% python3 -q
>>> import numpy as np
>>> import numpy.linalg as la
>>> np.set_printoptions(precision=3, suppress=True, linewidth=100, legacy="1.25")
>>> def tidy(a):
...     return np.round(a, 3) + 0
... 
>>> rng = np.random.default_rng(981)
>>> idx = rng.integers(0, 3, 6)
>>> F = np.triu((idx[:, None] == idx) & (rng.random((6, 6)) < 0.8), 1).astype(int)
>>> F += F.T
>>> print(F)
[[0 1 0 0 0 1]
 [1 0 0 1 0 1]
 [0 0 0 0 0 0]
 [0 1 0 0 0 1]
 [0 0 0 0 0 0]
 [1 1 0 1 0 0]]
>>> def softmax(z):
...     e = np.exp(z - z.max(axis=-1, keepdims=True))
...     return e / e.sum(axis=-1, keepdims=True)
... 
>>> print(tidy(softmax(F[4])))
[0.167 0.167 0.167 0.167 0.167 0.167]
>>> print(tidy(softmax(10 * F[4])))
[0.167 0.167 0.167 0.167 0.167 0.167]
>>> scores = F @ F.T / np.sqrt(6)
>>> print(tidy(softmax(scores)))
[[0.237 0.158 0.105 0.237 0.105 0.158]
 [0.141 0.319 0.094 0.141 0.094 0.212]
 [0.167 0.167 0.167 0.167 0.167 0.167]
 [0.237 0.158 0.105 0.237 0.105 0.158]
 [0.167 0.167 0.167 0.167 0.167 0.167]
 [0.141 0.212 0.094 0.141 0.094 0.319]]
>>> print(softmax(scores).round(6).argmax(axis=1))
[0 1 0 0 0 5]
>>> Uu, sig, Vh = la.svd(F)
>>> print(tidy(sig))
[2.562 1.562 1.    0.    0.    0.   ]
>>> print(np.argmax(sig[:-1] / (sig[1:] + 1e-6)) + 1)
3
>>> A2 = Uu[:, :3] @ np.diag(sig[:3]) @ Vh[:3]
>>> print(tidy(la.norm(F - A2, 2)), tidy(sig[3]))
0.0 0.0
>>> print(tidy(la.norm(F - A2) / la.norm(F)))
0.0
>>> print(np.all(la.eigvalsh(F) > 0))
False
>>> print(tidy(la.eigvalsh(F).min()))
-1.562
>>> Uu, sig, Vh = la.svd(F)
>>> V = Vh[:(sig > 1e-8).sum()]
>>> x0 = F[2] + 2 * F[3] + rng.integers(2) * np.eye(6)[3]
>>> print(x0)
[0. 2. 0. 0. 0. 2.]
>>> print(tidy(V.T @ V))
[[0.5 0.  0.  0.5 0.  0. ]
 [0.  1.  0.  0.  0.  0. ]
 [0.  0.  0.  0.  0.  0. ]
 [0.5 0.  0.  0.5 0.  0. ]
 [0.  0.  0.  0.  0.  0. ]
 [0.  0.  0.  0.  0.  1. ]]
>>> print(tidy(np.diag(V.T @ V)))
[0.5 1.  0.  0.5 0.  1. ]
>>> print(tidy(la.norm(x0 - V.T @ V @ x0)))
0.0
>>> arr = np.arange(40).reshape(8, 5) + -1
>>> print(arr)
[[-1  0  1  2  3]
 [ 4  5  6  7  8]
 [ 9 10 11 12 13]
 [14 15 16 17 18]
 [19 20 21 22 23]
 [24 25 26 27 28]
 [29 30 31 32 33]
 [34 35 36 37 38]]
>>> Uu, sig, Vh = la.svd(arr)
>>> print(tidy(sig))
[137.833   4.702   0.      0.      0.   ]
>>> A2 = Uu[:, :2] @ np.diag(sig[:2]) @ Vh[:2]
>>> print(la.matrix_rank(A2))
2
>>> print(tidy(np.abs(arr - A2).max()))
0.0
>>> print(tidy(la.norm(arr - A2, 2)), tidy(sig[2]))
0.0 0.0
>>> K = np.array([[4, 3, -4, -4],
...     [3, 4, -4, 1],
...     [0, 5, 1, -5],
...     [0, 4, -5, -1],
...     [-1, 5, -5, -5],
...     [5, -1, 4, -4]]) * (rng.random((6, 4)) < 0.3)
>>> print(K)
[[ 0  0 -4  0]
 [ 3  0 -4  0]
 [ 0  0  0  0]
 [ 0  0 -5  0]
 [ 0  0 -5 -5]
 [ 0  0  0  0]]
>>> rk = la.matrix_rank(K)
>>> print(rk)
3
>>> null = la.svd(K)[2][rk:].T
>>> print(null @ null.T)
[[0. 0. 0. 0.]
 [0. 1. 0. 0.]
 [0. 0. 0. 0.]
 [0. 0. 0. 0.]]
>>> print([int(la.matrix_rank(K[:i])) for i in range(1, len(K) + 1)])
[1, 2, 2, 2, 3, 3]
>>> print([int(la.matrix_rank(np.delete(K, i, axis=0))) for i in range(6)])
[3, 2, 3, 3, 2, 3]
>>> print(K @ null)
[[0.]
 [0.]
 [0.]
 [0.]
 [0.]
 [0.]]
>>> print([int(la.matrix_rank(K[:, :j + 1])) for j in range(4)])
[1, 1, 2, 3]
>>> Uu, sig, Vh = la.svd(K)
>>> V = Vh[:(sig > 1e-8).sum()]
>>> x0 = K[2] + -2 * K[3] + rng.integers(2) * np.eye(4)[2]
>>> print(x0)
[ 0.  0. 11.  0.]
>>> print(np.allclose(V.T @ V @ x0, x0))
True
>>> print(la.matrix_rank(np.vstack([K, x0])))
3
>>> t3 = np.stack([K, 4 * K, K[::-1]])
>>> print((t3 @ K.T).shape)
(3, 6, 6)
>>> print(tidy(la.norm(t3, axis=(1, 2))))
[10.77  43.081 10.77 ]
>>> print(t3.sum(axis=0))
[[  0   0 -20   0]
 [ 15   0 -25  -5]
 [  0   0  -5   0]
 [  0   0 -25   0]
 [  3   0 -29 -25]
 [  0   0  -4   0]]
>>> print(la.matrix_rank(t3))
[3 3 3]
>>> print(t3.shape)
(3, 6, 4)
>>> ang = np.radians(15)
>>> R = np.eye(4)
>>> R[1, 1] = R[2, 2] = np.cos(ang)
>>> R[1, 2], R[2, 1] = -np.sin(ang), np.sin(ang)
>>> print(tidy(R))
[[ 1.     0.     0.     0.   ]
 [ 0.     0.966 -0.259  0.   ]
 [ 0.     0.259  0.966  0.   ]
 [ 0.     0.     0.     1.   ]]
>>> A2 = K @ R.T
>>> print(tidy(la.det(R)), tidy(np.trace(R)))
1.0 3.932
>>> print(tidy(la.svd(K, compute_uv=False)), tidy(la.svd(A2, compute_uv=False)))
[9.639 4.167 2.391 0.   ] [9.639 4.167 2.391 0.   ]
>>> print(np.allclose(la.norm(K, axis=1), la.norm(A2, axis=1)))
True
>>> print(tidy(A2))
[[ 0.     1.035 -3.864  0.   ]
 [ 3.     1.035 -3.864  0.   ]
 [ 0.     0.     0.     0.   ]
 [ 0.     1.294 -4.83   0.   ]
 [ 0.     1.294 -4.83  -5.   ]
 [ 0.     0.     0.     0.   ]]
>>> X = np.load("mat.npy")
>>> print(X)
[[ 45  -4   3   2  -5   3   2   9]
 [-45  -1   2   5  -6   8  -5  -9]
 [  5   6   3  -7   1   2   4   1]
 [ 45  -8  -2   9  -7   0  -2   9]
 [-40  -9   3   6  -5   5   9  -8]
 [ 30  -4   4   5   0  -6   2   6]]
>>> print(X.sum(axis=1))
[ 55 -51  15  44 -39  37]
>>> print(np.abs(X).max())
45
>>> print(X.sum(axis=0))
[ 40 -20  13  20 -22  12  10   8]
>>> print(np.unravel_index(np.abs(X).argmax(), X.shape))
(0, 0)
>>> print(np.diff(X, axis=0))
[[-90   3  -1   3  -1   5  -7 -18]
 [ 50   7   1 -12   7  -6   9  10]
 [ 40 -14  -5  16  -8  -2  -6   8]
 [-85  -1   5  -3   2   5  11 -17]
 [ 70   5   1  -1   5 -11  -7  14]]
